$ python -q
>>> import numpy as np
>>> np.set_printoptions(precision=2, suppress=True, linewidth=140)
>>> def rnd(a):
...     return np.round(a, 2) + 0
... 
>>> A = np.array([[1, 3, -9, -5],
...     [-5, 6, 5, -4],
...     [-6, 5, -2, -1],
...     [-2, 8, -3, -6],
...     [8, -5, 5, -8],
...     [8, 7, 0, 5],
...     [-14, 21, 6, -17]])
>>> A2 = np.c_[A[:, :2] @ np.array([[-1, -1], [2, -2]]), np.array([1, 4, 8, 3, 4, 7, 4])]
>>> A2
array([[  5,  -7,   1],
       [ 17,  -7,   4],
       [ 16,  -4,   8],
       [ 18, -14,   3],
       [-18,   2,   4],
       [  6, -22,   7],
       [ 56, -28,   4]])
>>> np.linalg.matrix_rank(A2)
np.int64(3)
>>> rnd(np.linalg.lstsq(A, A2[:, 0])[0])
array([-1.,  2.,  0.,  0.])
>>> rnd(np.linalg.norm(np.linalg.qr(A)[0].T @ A2, axis=0) ** 2 / ((A2 ** 2).sum(axis=0) + 1e-12))
array([1.  , 1.  , 0.52])
>>> np.linalg.matrix_rank(np.c_[A, A2])
np.int64(5)
>>> r0, r1 = A2[3], A2[6]
>>> r0 @ r1
np.int64(1412)
>>> pr = (r0 @ r1) / (r0 @ r0) * r0
>>> rnd(pr)
array([ 48.05, -37.37,   8.01])
>>> np.linalg.matrix_rank(np.outer(r0, r1))
np.int64(1)
>>> print(rnd(np.linalg.norm(r0 + r1) ** 2 + np.linalg.norm(r0 - r1) ** 2))
8930.0
>>> t = np.radians(72)
>>> Rm = np.eye(4)
>>> Rm[3, 3] = Rm[2, 2] = np.cos(t)
>>> Rm[3, 2], Rm[2, 3] = -np.sin(t), np.sin(t)
>>> rnd(Rm)
array([[ 1.  ,  0.  ,  0.  ,  0.  ],
       [ 0.  ,  1.  ,  0.  ,  0.  ],
       [ 0.  ,  0.  ,  0.31,  0.95],
       [ 0.  ,  0.  , -0.95,  0.31]])
>>> A2 = A @ Rm.T
>>> rnd(np.abs(A2 - A).max(axis=0))
array([ 0.  ,  0.  , 20.31, 12.01])
>>> print(rnd(np.linalg.det(Rm)), rnd(np.trace(Rm)))
1.0 2.62
>>> np.allclose(np.linalg.norm(A, axis=1), np.linalg.norm(A2, axis=1))
True
>>> proj = A @ np.linalg.solve(A.T @ A, A.T)
>>> rnd(np.diag(proj))
array([0.73, 0.18, 0.16, 0.24, 0.88, 0.97, 0.83])
>>> np.allclose(proj @ proj, proj)
True
>>> print(rnd(np.trace(proj)))
4.0
>>> A2 = np.array([[4, 2, 1, 0, 1],
...     [1, 4, 2, 2, 4],
...     [2, 2, 3, 0, 0],
...     [4, 0, 3, 0, 1],
...     [2, 4, 4, 4, 4]])
>>> M = np.block([[np.zeros((5, 5)), A2], [A2.T, np.zeros((5, 5))]])
>>> M
array([[0., 0., 0., 0., 0., 4., 2., 1., 0., 1.],
       [0., 0., 0., 0., 0., 1., 4., 2., 2., 4.],
       [0., 0., 0., 0., 0., 2., 2., 3., 0., 0.],
       [0., 0., 0., 0., 0., 4., 0., 3., 0., 1.],
       [0., 0., 0., 0., 0., 2., 4., 4., 4., 4.],
       [4., 1., 2., 4., 2., 0., 0., 0., 0., 0.],
       [2., 4., 2., 0., 4., 0., 0., 0., 0., 0.],
       [1., 2., 3., 3., 4., 0., 0., 0., 0., 0.],
       [0., 2., 0., 0., 4., 0., 0., 0., 0., 0.],
       [1., 4., 0., 1., 4., 0., 0., 0., 0., 0.]])
>>> x0 = np.array([2, 1, 2, 1, 2, 2, 1, 1, 0, 0])
>>> rhs = M @ x0
>>> rhs
array([11.,  8.,  9., 11., 12., 21., 20., 21., 10., 15.])
>>> rnd(np.linalg.solve(M.T, M[3]))
array([0., 0., 0., 1., 0., 0., 0., 0., 0., 0.])
>>> rnd(np.linalg.solve(M, 3 * rhs))
array([6., 3., 6., 3., 6., 6., 3., 3., 0., 0.])
>>> evals, evecs = np.linalg.eigh(M)
>>> x0 = np.array([-6, 1, 3, 7, 9, -9, -5, -7, 8, -8])
>>> print((np.sign(evecs[:, -1].round(6)) == np.sign(evecs[0, -1].round(6))).astype(int))
[1 1 1 1 1 1 1 1 1 1]
>>> rng = np.random.default_rng(2763)
>>> lab = rng.permutation(10)
>>> lab
array([0, 5, 7, 9, 4, 1, 6, 8, 3, 2])
>>> A2 = M[lab][:, lab]
>>> np.allclose(A2, M)
False
>>> np.diag(A2)
array([0., 0., 0., 0., 0., 0., 0., 0., 0., 0.])
>>> x0 = np.array([-1, 4, 5, -1, 3, -4, -2, -5, -5, 2])
>>> rhs = M @ x0
>>> coef, lr = np.zeros(10), 1 / np.linalg.norm(M, 2) ** 2
>>> for i in range(30):
...     coef -= lr * M.T @ (M @ coef - rhs)
...     if i % 5 == 0: print(i, round(np.linalg.norm(M @ coef - rhs), 2))
... 
0 18.17
5 11.75
10 9.63
15 8.39
20 7.42
25 6.63
>>> rnd(np.linalg.cond(M))
np.float64(11.78)
>>> m1, _ = np.linalg.qr(np.array([[-0.3, 1.2, 0.3, 0.2, -0.8],
...     [0.0, 0.4, -2.9, -1.0, 0.1],
...     [0.0, 0.1, 0.3, -1.8, 1.2],
...     [0.3, 1.3, -1.4, 0.0, -0.6],
...     [1.1, 1.9, -0.8, 1.6, 0.5]]))
>>> rnd(m1)
array([[-0.25, -0.86, -0.3 , -0.11,  0.29],
       [ 0.  , -0.21,  0.91,  0.06,  0.36],
       [ 0.  , -0.05, -0.12,  0.99,  0.1 ],
       [ 0.25, -0.44,  0.22,  0.09, -0.83],
       [ 0.93, -0.12, -0.14, -0.06,  0.3 ]])
>>> lab = rng.permutation(5)
>>> lab
array([1, 2, 4, 3, 0])
>>> A2 = m1[lab][:, lab]
>>> rnd(np.trace(A2))
np.float64(-0.19)
>>> print(rnd(np.sort(np.abs(np.linalg.eigvals(A2)))))
[1. 1. 1. 1. 1.]
>>> rnd(A2)
array([[-0.21,  0.91,  0.36,  0.06,  0.  ],
       [-0.05, -0.12,  0.1 ,  0.99,  0.  ],
       [-0.12, -0.14,  0.3 , -0.06,  0.93],
       [-0.44,  0.22, -0.83,  0.09,  0.25],
       [-0.86, -0.3 ,  0.29, -0.11, -0.25]])
>>> np.allclose(A2, m1)
False
>>> x0 = np.array([-2, 0, -1, 1, -1])
>>> h = np.maximum(m1 @ x0, 0)
>>> rnd(h)
array([0.41, 0.  , 1.  , 0.19, 0.  ])
>>> rnd(np.tanh(m1 @ x0))
array([ 0.39, -0.83,  0.76,  0.19, -0.97])
>>> rnd(np.maximum(m1 @ (3 * x0), 0))
array([1.23, 0.  , 3.  , 0.58, 0.  ])
>>> rnd(m1 * (h > 1e-9)[:, None])
array([[-0.25, -0.86, -0.3 , -0.11,  0.29],
       [ 0.  ,  0.  ,  0.  ,  0.  ,  0.  ],
       [ 0.  , -0.05, -0.12,  0.99,  0.1 ],
       [ 0.25, -0.44,  0.22,  0.09, -0.83],
       [ 0.  ,  0.  ,  0.  ,  0.  ,  0.  ]])
>>> x0 = np.array([-1, 4, 7, 1, -8])
>>> rnd(np.linalg.norm(x0)), rnd(np.linalg.norm(m1 @ x0))
(np.float64(11.45), np.float64(11.45))
>>> rnd(np.sort(np.abs(np.degrees(np.angle(np.linalg.eigvals(m1))))))
array([  0.  ,  70.04,  70.04, 159.25, 159.25])
>>> [p for p in range(1, 25) if np.allclose(np.linalg.matrix_power(m1, p), np.eye(5))]
[]
>>> rnd(np.linalg.inv(m1))
array([[-0.25,  0.  ,  0.  ,  0.25,  0.93],
       [-0.86, -0.21, -0.05, -0.44, -0.12],
       [-0.3 ,  0.91, -0.12,  0.22, -0.14],
       [-0.11,  0.06,  0.99,  0.09, -0.06],
       [ 0.29,  0.36,  0.1 , -0.83,  0.3 ]])
>>> lab = rng.permutation(5)
>>> A2 = m1[:, lab] * rng.choice([-1, 1], 5)
>>> rnd(A2)
array([[-0.29, -0.3 ,  0.86,  0.25, -0.11],
       [-0.36,  0.91,  0.21,  0.  ,  0.06],
       [-0.1 , -0.12,  0.05,  0.  ,  0.99],
       [ 0.83,  0.22,  0.44, -0.25,  0.09],
       [-0.3 , -0.14,  0.12, -0.93, -0.06]])
>>> left, _, Vt = np.linalg.svd(m1.T @ A2)
>>> lab
array([4, 2, 1, 0, 3])
>>> print(rnd(np.linalg.lstsq(m1, A2)[0]))
[[ 0.  0.  0. -1.  0.]
 [ 0.  0. -1.  0.  0.]
 [ 0.  1.  0.  0.  0.]
 [ 0.  0.  0.  0.  1.]
 [-1.  0.  0.  0.  0.]]
>>> arr = np.array([[5, 4, -4, 20, -2],
...     [-3, 0, 0, -12, 0],
...     [-3, -3, 9, -12, 9],
...     [5, 2, 4, 20, -6],
...     [0, -1, -2, 0, 7],
...     [9, 9, 0, 36, -9],
...     [-7, 3, 2, -28, -6],
...     [-2, -3, -4, -8, 2]])
>>> rank = np.linalg.matrix_rank(arr)
>>> rank
np.int64(4)
>>> null = np.linalg.svd(arr)[2][rank:].T
>>> np.linalg.matrix_rank(arr.T @ arr), np.linalg.matrix_rank(arr @ arr.T)
(np.int64(4), np.int64(4))
>>> [int(np.linalg.matrix_rank(arr[:i])) for i in range(1, len(arr) + 1)]
[1, 2, 3, 4, 4, 4, 4, 4]
>>> left, s, Vt = np.linalg.svd(arr)
>>> evecs = Vt[:(s > 1e-8).sum()]
>>> x0 = arr[4] + 3 * arr[2] + rng.integers(2) * np.eye(5)[1]
>>> print(x0)
[ -9.  -9.  25. -36.  34.]
>>> rnd(np.linalg.norm(x0 - evecs.T @ evecs @ x0))
np.float64(0.0)
>>> rnd(np.diag(evecs.T @ evecs))
array([0.06, 1.  , 1.  , 0.94, 1.  ])
>>> feats = np.load("block3.npy")
>>> rnd(feats)
array([[-0.16, -0.78, -0.61],
       [ 0.91, -0.35,  0.21],
       [-0.38, -0.52,  0.77]])
>>> rnd(feats[:, 1] @ feats[:, 2])
np.float64(0.0)
>>> rnd(feats @ feats.T)
array([[1., 0., 0.],
       [0., 1., 0.],
       [0., 0., 1.]])
>>> rnd(np.linalg.norm(feats, axis=0))
array([1., 1., 1.])
>>> W0 = np.load("test12.npy")
>>> rnd(W0)
array([[-0.29,  0.31, -0.35,  0.31, -0.49, -0.33,  0.34, -0.19, -0.32],
       [ 0.  ,  0.  , -0.14, -0.14, -0.38,  0.59,  0.1 ,  0.62, -0.27],
       [ 0.44, -0.32,  0.03, -0.18, -0.54,  0.04, -0.35, -0.45, -0.25],
       [-0.73, -0.28,  0.29, -0.32, -0.06, -0.2 , -0.28,  0.07, -0.28],
       [-0.11,  0.13,  0.65,  0.1 , -0.48,  0.12,  0.21, -0.05,  0.49],
       [-0.15, -0.41,  0.17,  0.68,  0.19,  0.4 ,  0.1 , -0.21, -0.27],
       [ 0.33,  0.1 ,  0.36,  0.39, -0.04, -0.44, -0.29,  0.49, -0.28],
       [-0.11,  0.72,  0.14,  0.02,  0.12,  0.36, -0.45, -0.25, -0.22],
       [-0.22, -0.11, -0.41,  0.36, -0.22,  0.03, -0.58,  0.13,  0.49]])
>>> A2 = W0 / np.sqrt((W0 ** 2).mean(axis=1, keepdims=True))
>>> np.linalg.matrix_rank(W0 - W0.mean(axis=1, keepdims=True))
np.int64(8)
>>> rnd(np.linalg.norm(A2, axis=1))
array([3., 3., 3., 3., 3., 3., 3., 3., 3.])
>>> rnd(W0 - W0.mean(axis=1, keepdims=True))
array([[-0.18,  0.42, -0.23,  0.42, -0.38, -0.22,  0.45, -0.08, -0.2 ],
       [-0.04, -0.04, -0.18, -0.18, -0.42,  0.55,  0.05,  0.58, -0.31],
       [ 0.61, -0.15,  0.21,  0.  , -0.36,  0.22, -0.17, -0.28, -0.07],
       [-0.53, -0.09,  0.49, -0.12,  0.14,  0.  , -0.08,  0.27, -0.08],
       [-0.23,  0.01,  0.53, -0.02, -0.6 ,  0.  ,  0.09, -0.17,  0.37],
       [-0.2 , -0.46,  0.12,  0.62,  0.13,  0.35,  0.04, -0.27, -0.33],
       [ 0.26,  0.03,  0.29,  0.32, -0.11, -0.51, -0.36,  0.42, -0.35],
       [-0.15,  0.68,  0.11, -0.01,  0.08,  0.32, -0.49, -0.29, -0.25],
       [-0.16, -0.05, -0.35,  0.41, -0.16,  0.09, -0.52,  0.19,  0.55]])
